% python3 -q
>>> import numpy as np
>>> import numpy.linalg as la
>>> np.set_printoptions(precision=3, suppress=True, linewidth=160, floatmode="fixed")
>>> def tidy(a):
...     return np.round(a, 3) + 0
... 
>>> m1 = np.load("sample2.npy")
>>> m1
array([[-2.000,  0.000,  0.000,  0.000, -3.000],
       [ 0.000, -2.000, -3.000, -3.000,  0.000],
       [ 0.000, -3.000, -2.000, -3.000,  0.000],
       [ 0.000, -3.000, -3.000, -2.000,  0.000],
       [-3.000,  0.000,  0.000,  0.000, -2.000]])
>>> # 2 groups of indices that never mix
>>> rng = np.random.default_rng(140810)
>>> z = rng.permutation(5)
>>> z
array([1, 0, 2, 3, 4])
>>> A2 = m1[z][:, z]
>>> tidy(np.sort(np.abs(la.eigvals(A2))))
array([1.000, 1.000, 1.000, 5.000, 8.000])
>>> np.diag(A2)
array([-2.000, -2.000, -2.000, -2.000, -2.000])
>>> tidy(np.abs(la.eigvals(m1)).max())
np.float64(8.0)
>>> (m1 + m1.T) / 2
array([[-2.000,  0.000,  0.000,  0.000, -3.000],
       [ 0.000, -2.000, -3.000, -3.000,  0.000],
       [ 0.000, -3.000, -2.000, -3.000,  0.000],
       [ 0.000, -3.000, -3.000, -2.000,  0.000],
       [-3.000,  0.000,  0.000,  0.000, -2.000]])
>>> np.trace(m1)
np.float64(-10.0)
>>> vals, vecs = la.eigh(m1)
>>> x0 = np.array([5, 4, 1, 5, 4])
>>> tidy(vecs * np.maximum(vals, 0) @ vecs.T)
array([[ 0.500,  0.000,  0.000,  0.000, -0.500],
       [ 0.000,  0.667, -0.333, -0.333,  0.000],
       [ 0.000, -0.333,  0.667, -0.333,  0.000],
       [ 0.000, -0.333, -0.333,  0.667,  0.000],
       [-0.500,  0.000,  0.000,  0.000,  0.500]])
>>> vals, vecs = la.eig(m1)
>>> tidy(m1 @ vecs[:, 0] - vals[0] * vecs[:, 0])
array([0.000, 0.000, 0.000, 0.000, 0.000])
>>> tidy(np.sort(la.eigvals(m1 @ m1)))
array([ 1.000,  1.000,  1.000, 25.000, 64.000])
>>> E = np.loadtxt("case5.csv", delimiter=",")
>>> E
array([[ 3.000,  0.000, -5.000],
       [ 0.000,  4.000,  0.000],
       [-2.000,  0.000, -5.000]])
>>> # splits into 2 blocks
>>> tidy(np.sort(la.eigvals(E).real))
array([-6.099,  4.000,  4.099])
>>> tidy(la.det(E))
np.float64(-100.0)
>>> F = np.load("dump.npy")
>>> F
array([[0.667, 0.333, 0.000],
       [0.375, 0.375, 0.250],
       [0.000, 0.000, 1.000]])
>>> # row-stochastic, so 1 is an eigenvalue
>>> tidy(np.einsum("ij,ji->", F, F))
np.float64(1.835)
>>> np.kron(np.eye(2, dtype=int), F)
array([[0.667, 0.333, 0.000, 0.000, 0.000, 0.000],
       [0.375, 0.375, 0.250, 0.000, 0.000, 0.000],
       [0.000, 0.000, 1.000, 0.000, 0.000, 0.000],
       [0.000, 0.000, 0.000, 0.667, 0.333, 0.000],
       [0.000, 0.000, 0.000, 0.375, 0.375, 0.250],
       [0.000, 0.000, 0.000, 0.000, 0.000, 1.000]])
>>> feats = np.load("m.npy")
>>> feats
array([[ 0, -6,  6, -8, -9],
       [ 0,  7,  2, -9, -2],
       [ 0,  0, -6,  2, -8],
       [ 0,  0,  0, -8, -7],
       [ 0,  0,  0,  0, -8]])
>>> # null space of dimension 1
>>> P = np.triu(np.array([[-2, 2, -1, 2, 1],
...     [0, 1, 0, -1, 2],
...     [-1, 1, 1, -1, 2],
...     [2, 2, -1, -1, 0],
...     [2, 0, 1, -1, 0]]), 1) + np.eye(5)
>>> A2 = P @ feats @ la.inv(P)
>>> np.trace(A2), np.trace(feats)
(np.float64(-15.0), np.int64(-15))
>>> tidy(la.det(A2))
np.float64(0.0)
>>> P @ feats - feats @ P
array([[  0.000,  14.000,  10.000, -36.000, -18.000],
       [  0.000,   0.000,   0.000,  17.000, -27.000],
       [  0.000,   0.000,   0.000,   2.000,   3.000],
       [  0.000,   0.000,   0.000,   0.000,   0.000],
       [  0.000,   0.000,   0.000,   0.000,   0.000]])
>>> th = np.radians(30)
>>> Rm = np.eye(5)
>>> Rm[1, 1] = Rm[4, 4] = np.cos(th)
>>> Rm[1, 4], Rm[4, 1] = -np.sin(th), np.sin(th)
>>> tidy(Rm)
array([[ 1.000,  0.000,  0.000,  0.000,  0.000],
       [ 0.000,  0.866,  0.000,  0.000, -0.500],
       [ 0.000,  0.000,  1.000,  0.000,  0.000],
       [ 0.000,  0.000,  0.000,  1.000,  0.000],
       [ 0.000,  0.500,  0.000,  0.000,  0.866]])
>>> A2 = feats @ Rm.T
>>> tidy(np.abs(A2 - feats).max(axis=0))
array([0.000, 5.304, 0.000, 0.000, 3.768])
>>> np.allclose(la.norm(feats, axis=1), la.norm(A2, axis=1))
True
>>> tidy(Rm[:, 4] @ Rm[:, 1])
np.float64(0.0)
>>> tidy(la.norm(Rm, axis=0))
array([1.000, 1.000, 1.000, 1.000, 1.000])
>>> tidy(Rm.T @ Rm)
array([[1.000, 0.000, 0.000, 0.000, 0.000],
       [0.000, 1.000, 0.000, 0.000, 0.000],
       [0.000, 0.000, 1.000, 0.000, 0.000],
       [0.000, 0.000, 0.000, 1.000, 0.000],
       [0.000, 0.000, 0.000, 0.000, 1.000]])
>>> tidy(la.svd(Rm, compute_uv=False))
array([1.000, 1.000, 1.000, 1.000, 1.000])
>>> tidy(Rm @ Rm.T)
array([[1.000, 0.000, 0.000, 0.000, 0.000],
       [0.000, 1.000, 0.000, 0.000, 0.000],
       [0.000, 0.000, 1.000, 0.000, 0.000],
       [0.000, 0.000, 0.000, 1.000, 0.000],
       [0.000, 0.000, 0.000, 0.000, 1.000]])
>>> tidy(la.pinv(Rm))
array([[ 1.000,  0.000,  0.000,  0.000,  0.000],
       [ 0.000,  0.866,  0.000,  0.000,  0.500],
       [ 0.000,  0.000,  1.000,  0.000,  0.000],
       [ 0.000,  0.000,  0.000,  1.000,  0.000],
       [ 0.000, -0.500,  0.000,  0.000,  0.866]])
>>> vals, vecs = la.eig(F)
>>> tidy(F @ vecs[:, 0] - vals[0] * vecs[:, 0])
array([0.000, 0.000, 0.000])
>>> tidy(vals)
array([0.903, 0.139, 1.000])
>>> tidy(np.prod(vals))
np.float64(0.125)
>>> tidy(np.sort(la.eigvals(la.inv(F))))
array([1.000, 1.107, 7.212])
>>> A2 = np.array([[5, 4, 0], [2, 4, 2]])
>>> cent = np.kron(A2, feats)
>>> la.matrix_rank(cent)
np.int64(8)
>>> cent.shape
(10, 15)
>>> K = np.load("x.npy")
>>> K
array([[-4, -4, -3, -6],
       [-3,  0, -8, -1],
       [ 7, -5,  6, -4]])
>>> np.diff(K, axis=0)
array([[ 1,  4, -5,  5],
       [10, -5, 14, -3]])
>>> la.matrix_rank(K)
np.int64(3)
>>> tidy(la.svd(K, compute_uv=False))
array([13.300,  9.410,  3.399])
>>> K.shape
(3, 4)
>>> tidy(K.mean(axis=0))
array([ 0.000, -3.000, -1.667, -3.667])
>>> np.unravel_index(np.abs(K).argmax(), K.shape)
(np.int64(1), np.int64(2))
>>> tidy(la.norm(K, axis=1))
array([ 8.775,  8.602, 11.225])
>>> tidy(la.norm(K[1] - K[2]))
np.float64(18.166)
>>> tidy(la.norm(K) ** 2 / la.norm(K, 2) ** 2)
np.float64(1.566)
>>> la.norm(K, axis=1).argmax()
np.int64(2)
>>> K[1] @ K[2]
np.int64(-65)
>>> tidy(la.norm(K, "nuc"))
np.float64(26.109)
>>> x0 = np.array([0, 3, 1, 0])
>>> K @ np.eye(4)[0]
array([-4.000, -3.000,  7.000])
>>> (K @ x0).argmax()
np.int64(1)
>>> (K * x0).sum(axis=1)
array([-15,  -8,  -9])
>>> la.norm(K @ x0) <= la.norm(K, 2) * la.norm(x0) + 1e-9
np.True_
>>> K @ x0
array([-15,  -8,  -9])
>>> np.einsum("ij,j->i", K, x0)
array([-15,  -8,  -9])
>>> th = np.radians(30)
>>> Rm = np.eye(4)
>>> Rm[3, 3] = Rm[0, 0] = np.cos(th)
>>> Rm[3, 0], Rm[0, 3] = -np.sin(th), np.sin(th)
>>> tidy(Rm)
array([[ 0.866,  0.000,  0.000,  0.500],
       [ 0.000,  1.000,  0.000,  0.000],
       [ 0.000,  0.000,  1.000,  0.000],
       [-0.500,  0.000,  0.000,  0.866]])
>>> A2 = K @ Rm.T
>>> np.allclose(la.norm(K, axis=1), la.norm(A2, axis=1))
True
>>> tidy(np.abs(A2 - K).max(axis=0))
array([2.938, 0.000, 0.000, 2.964])
>>> np.allclose(K @ K.T, A2 @ A2.T)
True
>>> tidy(la.det(Rm)), tidy(np.trace(Rm))
(np.float64(1.0), np.float64(3.732))
>>> mat = np.load("out12.npy")
>>> mat
array([[ 0.517,  0.689, -0.897, -0.026],
       [ 1.657, -0.154,  2.248, -0.662],
       [ 2.032,  0.338,  1.283, -0.712],
       [-3.182,  0.264, -4.366,  1.418],
       [-2.118, -0.377, -1.324,  0.802],
       [-3.627, -0.198, -3.586,  1.483],
       [ 2.074,  0.368,  1.346, -0.789],
       [-5.216, -1.895, -0.814,  1.725],
       [ 3.712,  0.212,  3.493, -1.527],
       [-4.152, -0.800, -2.514,  1.622],
       [ 2.658,  0.983,  0.402, -0.964],
       [-1.639,  0.252, -2.183,  0.676],
       [-2.584, -1.087, -0.408,  0.932],
       [-4.708, -1.339, -1.793,  1.730],
       [ 4.673,  1.413,  1.721, -1.736],
       [-0.507, -0.537,  0.928,  0.106],
       [ 1.520, -0.164,  2.194, -0.673],
       [ 3.717,  0.245,  3.577, -1.474],
       [-0.066,  0.067,  0.003, -0.065],
       [ 3.771,  0.257,  3.475, -1.499],
       [-4.725, -1.377, -1.794,  1.726],
       [ 1.031,  1.255, -1.765, -0.290],
       [ 5.206,  1.941,  0.774, -1.812]])
>>> cent = mat[[19, 12]].astype(float)
>>> for _ in range(5):
...     z = la.norm(mat[:, None] - cent, axis=-1).argmin(axis=1)
...     cent = np.array([mat[z == j].mean(axis=0) for j in range(2)])
... 
>>> z
array([1, 0, 0, 1, 1, 1, 0, 1, 0, 1, 0, 1, 1, 1, 0, 1, 0, 0, 1, 0, 1, 1, 0])
>>> np.bincount(z)
array([10, 13])
>>> tidy(cent)
array([[ 3.102,  0.544,  2.051, -1.185],
       [-2.383, -0.391, -1.578,  0.911]])
